% python3 -q
>>> import numpy as np
>>> from numpy import linalg as LA
>>> np.set_printoptions(precision=2, suppress=True, linewidth=160, legacy="1.25")
>>> m1 = np.array([[-8.0, 5.0, 0.0, 0.0],
...     [5.0, 3.0, 5.0, 0.0],
...     [0.0, 5.0, 4.0, 5.0],
...     [0.0, 0.0, 5.0, -6.0]])
>>> print(np.einsum("ij,ji->", m1, m1))
275.0
>>> print(LA.eigvals(m1))
[ 10.01   1.43 -10.38  -8.06]
>>> print(np.round(LA.det(m1[::-1]), 2))
1201.0
>>> print(np.poly(m1))
[   1.    7. -113. -693. 1201.]
>>> print(np.kron(np.eye(2, dtype=int), m1))
[[-8.  5.  0.  0. -0.  0.  0.  0.]
 [ 5.  3.  5.  0.  0.  0.  0.  0.]
 [ 0.  5.  4.  5.  0.  0.  0.  0.]
 [ 0.  0.  5. -6.  0.  0.  0. -0.]
 [-0.  0.  0.  0. -8.  5.  0.  0.]
 [ 0.  0.  0.  0.  5.  3.  5.  0.]
 [ 0.  0.  0.  0.  0.  5.  4.  5.]
 [ 0.  0.  0. -0.  0.  0.  5. -6.]]
>>> M2 = LA.inv(m1)
>>> print(np.round(LA.inv(M2), 2) + 0)
[[-8.  5.  0.  0.]
 [ 5.  3.  5.  0.]
 [ 0.  5.  4.  5.]
 [ 0.  0.  5. -6.]]
>>> print(np.round(m1 @ M2, 2) + 0)
[[1. 0. 0. 0.]
 [0. 1. 0. 0.]
 [0. 0. 1. 0.]
 [0. 0. 0. 1.]]
>>> print(M2.round(2) + 0)
[[ 0.    0.2  -0.12 -0.1 ]
 [ 0.2   0.33 -0.2  -0.17]
 [-0.12 -0.2   0.24  0.2 ]
 [-0.1  -0.17  0.2   0.  ]]
>>> print(np.round(LA.cond(m1), 2))
7.24
>>> print(LA.det(m1) * M2)
[[   3.  245. -150. -125.]
 [ 245.  392. -240. -200.]
 [-150. -240.  294.  245.]
 [-125. -200.  245.    4.]]
>>> print((np.abs(M2) > 1e-9).astype(int))
[[1 1 1 1]
 [1 1 1 1]
 [1 1 1 1]
 [1 1 1 1]]
>>> print(round(LA.det(m1) * LA.det(M2), 2))
1.0
>>> blk = np.stack([m1, 5 * m1, m1[::-1]])
>>> print(LA.matrix_rank(blk))
[4 4 4]
>>> print(LA.det(blk))
[  1201. 750625.   1201.]
>>> print(np.einsum("bij,cij->bc", blk, blk))
[[ 275. 1375.   70.]
 [1375. 6875.  350.]
 [  70.  350.  275.]]
>>> print(LA.matrix_rank(blk.reshape(3, -1)))
2
>>> E = np.load("dump.npy")
>>> print(E)
[[0.67 0.   0.33]
 [0.   0.83 0.17]
 [0.44 0.12 0.44]]
>>> # a transition matrix
>>> M2 = np.array([[3, 1], [1, 2], [2, 0]])
>>> print(LA.matrix_rank(E @ M2))
2
>>> print(np.einsum("ij->j", E))
[1.11 0.95 0.94]
>>> print(np.einsum("ik,kj->ji", E, M2))
[[2.67 1.17 2.32]
 [0.67 1.66 0.68]]
>>> print(np.vstack([E, M2.T]).shape)
(5, 3)
>>> print(E @ M2)
[[2.67 0.67]
 [1.17 1.66]
 [2.32 0.68]]
>>> print(np.einsum("ij,ij->i", E, E))
[0.56 0.72 0.4 ]
>>> w1 = np.array([[1, 5, 0, 5], [3, 1, 2, 4], [0, 1, 0, 5]])
>>> b = np.array([-1, 1, 1, -1])
>>> act = np.maximum(E @ w1 + b, 0)
>>> print(LA.matrix_rank(act))
3
>>> print(act)
[[0.   4.68 1.   4.  ]
 [1.49 2.   2.66 3.17]
 [0.   3.76 1.24 3.88]]
>>> print((act > 0).astype(int))
[[0 1 1 1]
 [1 1 1 1]
 [0 1 1 1]]
>>> basis = np.array([[2, 2, 1], [9, 2, 5], [4, 0, 6], [9, 9, 0]])
>>> print(act @ basis)
[[82.12 45.36 29.4 ]
 [60.15 35.51 27.45]
 [73.72 42.44 26.24]]
>>> X = np.load("w.npy")
>>> print(X)
[[-1.  -0.5  1.1]
 [-1.3 -1.1  0.3]
 [-1.2  0.1  0.8]]
>>> M2 = LA.inv(X)
>>> print(np.round(LA.cond(X), 2))
5.9
>>> print(np.round(X @ M2, 2) + 0)
[[1. 0. 0.]
 [0. 1. 0.]
 [0. 0. 1.]]
>>> print(M2)
[[ 0.89 -0.5  -1.03]
 [-0.66 -0.51  1.1 ]
 [ 1.41 -0.68 -0.44]]
>>> print(X.shape)
(3, 3)
>>> print(X - X[0])
[[ 0.   0.   0. ]
 [-0.3 -0.6 -0.8]
 [-0.2  0.6 -0.3]]
>>> X[:, 3]
Traceback (most recent call last):
  File "<python-input-48>", line 1, in <module>
    X[:, 3]
    ~^^^^^^
IndexError: index 3 is out of bounds for axis 1 with size 3
>>> LA.rank(X)
Traceback (most recent call last):
  File "<python-input-49>", line 1, in <module>
    LA.rank(X)
    ^^^^^^^
AttributeError: module 'numpy.linalg' has no attribute 'rank'
>>> print(np.count_nonzero(X))
9
